$ python3 -q
>>> import numpy as np
>>> from numpy import linalg as LA
>>> np.set_printoptions(suppress=True, linewidth=120)
>>> M = np.load("a.npy")
>>> M
array([[0, 1, 1, 0],
       [1, 0, 1, 0],
       [1, 1, 0, 0],
       [0, 0, 0, 0]])
>>> Uu, sig, VT = LA.svd(M)
>>> evecs = VT[:(sig > 1e-8).sum()]
>>> rng = np.random.default_rng(15699)
>>> x0 = M[0] + 4 * M[3] + rng.integers(2) * np.eye(4)[2]
>>> x0
array([0., 1., 1., 0.])
>>> np.round(LA.norm(x0 - evecs.T @ evecs @ x0), 4)
np.float64(0.0)
>>> np.round(np.diag(evecs.T @ evecs), 4)
array([1., 1., 1., 0.])
>>> np.all(LA.eigvalsh(M) > 0)
np.False_
>>> [round(float(LA.det(M[:i, :i])), 2) + 0 for i in range(1, 5)]
[0.0, -1.0, 2.0, 0.0]
>>> W1 = np.array([[-7, -9, 1, 9], [-5, 7, 7, 8], [-9, -2, 4, -2], [-5, -8, -6, 8]])
>>> beta = np.array([2, 0, 2, 0])
>>> act = np.maximum(M @ W1 + beta, 0)
>>> (act > 0).mean(axis=0)
array([0.25, 0.25, 1.  , 0.75])
>>> LA.matrix_rank(act)
np.int64(4)
>>> (act > 0).astype(int)
array([[0, 1, 1, 1],
       [0, 0, 1, 1],
       [0, 0, 1, 1],
       [1, 0, 1, 0]])
>>> act
array([[ 0,  5, 13,  6],
       [ 0,  0,  7,  7],
       [ 0,  0, 10, 17],
       [ 2,  0,  2,  0]])
>>> Z = np.array([[1, 1, 2], [2, 2, 2], [1, 0, 1], [1, 2, 1]])
>>> W1 @ Z
array([[-15,  -7, -22],
       [ 24,  25,  19],
       [-11, -17, -20],
       [-19,  -5, -24]])
>>> (act @ Z).round(6).argmax(axis=1)
array([0, 0, 1, 2])
>>> (M + M.T) / 2
array([[0., 1., 1., 0.],
       [1., 0., 1., 0.],
       [1., 1., 0., 0.],
       [0., 0., 0., 0.]])
>>> round(np.abs(LA.eigvals(M)).max(), 4)
np.float64(2.0)
>>> np.round(LA.det(M), 4)
np.float64(0.0)
>>> np.allclose(M, M.T)
True
>>> LA.matrix_power(M, 3)
array([[2, 3, 3, 0],
       [3, 2, 3, 0],
       [3, 3, 2, 0],
       [0, 0, 0, 0]])
>>> mat = np.load("layer6.npy")
>>> mat
array([[ 0, -1,  2],
       [ 1,  0,  0],
       [-2,  0,  0]])
>>> # skew-symmetric
>>> Uu, sig, VT = LA.svd(mat)
>>> evecs = VT[:(sig > 1e-8).sum()]
>>> x0 = mat[1] + -2 * mat[0] + rng.integers(2) * np.eye(3)[0]
>>> x0
array([ 2.,  2., -4.])
>>> np.round(LA.norm(x0 - evecs.T @ evecs @ x0), 4)
np.float64(0.0)
>>> np.round(evecs.T @ evecs, 4)
array([[ 1. ,  0. ,  0. ],
       [ 0. ,  0.2, -0.4],
       [ 0. , -0.4,  0.8]])
>>> x0 = np.array([2, 2, 1])
>>> x0 @ mat @ x0
np.int64(0)
>>> np.round(LA.det(mat), 4)
np.float64(0.0)
>>> O = LA.solve(np.eye(3) - mat, np.eye(3) + mat)
>>> np.round(O @ O.T, 4) + 0
array([[1., 0., 0.],
       [0., 1., 0.],
       [0., 0., 1.]])
>>> np.argsort(-LA.norm(mat, axis=0).round(6), kind="stable")[:3]
array([0, 2, 1])
>>> [round(float(x), 4) for x in LA.svd(mat, compute_uv=False)[:3]]
[2.2361, 2.2361, 0.0]
>>> LA.cond(mat) > 100
np.True_
>>> J = np.load("arr.npy")
>>> J
array([[4., 1., 0.],
       [0., 4., 1.],
       [0., 0., 4.]])
>>> # triangular: eigenvalues sit on the diagonal
>>> u = np.array([-1, -2, -2])
>>> np.correlate(J[2], J[1], "full")
array([ 0.,  0.,  4., 16.,  0.])
>>> np.polyval(u, J[2])
array([ -2.,  -2., -26.])
>>> np.convolve(J[2], u)
array([ 0.,  0., -4., -8., -8.])
>>> A = np.loadtxt("case19.csv", delimiter=",")
>>> A
array([[ 1.9472,  2.0226,  2.9948],
       [ 2.0498,  1.9693,  2.9936],
       [ 1.9613,  2.0425,  2.9038],
       [ 1.9216,  2.0744,  3.0046],
       [ 2.0465,  2.0384,  2.972 ],
       [ 1.9491,  1.9495,  2.9952],
       [ 1.9947,  2.0424,  2.9685],
       [-0.9395,  2.9854,  2.9731],
       [-0.9695,  2.9632,  2.998 ],
       [-1.0174,  2.9802,  2.9539],
       [-1.0209,  2.9902,  3.0955],
       [-0.8684,  3.051 ,  3.0214],
       [-1.059 ,  2.9772,  3.1006],
       [-1.0289,  3.0342,  3.0555],
       [-0.0702, -0.9764, -3.0435],
       [-0.0481, -1.0103, -3.043 ],
       [-0.0809, -0.9537, -3.0578],
       [ 0.0452, -1.0118, -3.0022],
       [ 0.0502, -1.0298, -3.0289],
       [ 0.0407, -0.8862, -3.0399],
       [ 0.0794, -0.9444, -3.0222]])
>>> Xs = A - A.mean(axis=0)
>>> evecs = LA.svd(Xs)[2][:1]
>>> other = Xs - Xs @ evecs.T @ evecs
>>> LA.norm(other, axis=1).round(6).argmax()
np.int64(1)
>>> np.round((Xs @ evecs.T).std(axis=0), 4)
array([3.2965])
>>> np.round(np.cov(Xs @ evecs.T, rowvar=False), 4)
np.float64(11.4101)
>>> np.round(other.std(axis=0), 4)
array([1.2225, 0.3237, 0.1138])
>>> O, evecs = LA.qr(A[:, :2])[0], LA.qr(A[:, 2:])[0]
>>> sig = LA.svd(O.T @ evecs, compute_uv=False)
>>> np.round(np.degrees(np.arccos(sig.clip(0, 1))), 4)
array([21.0481])
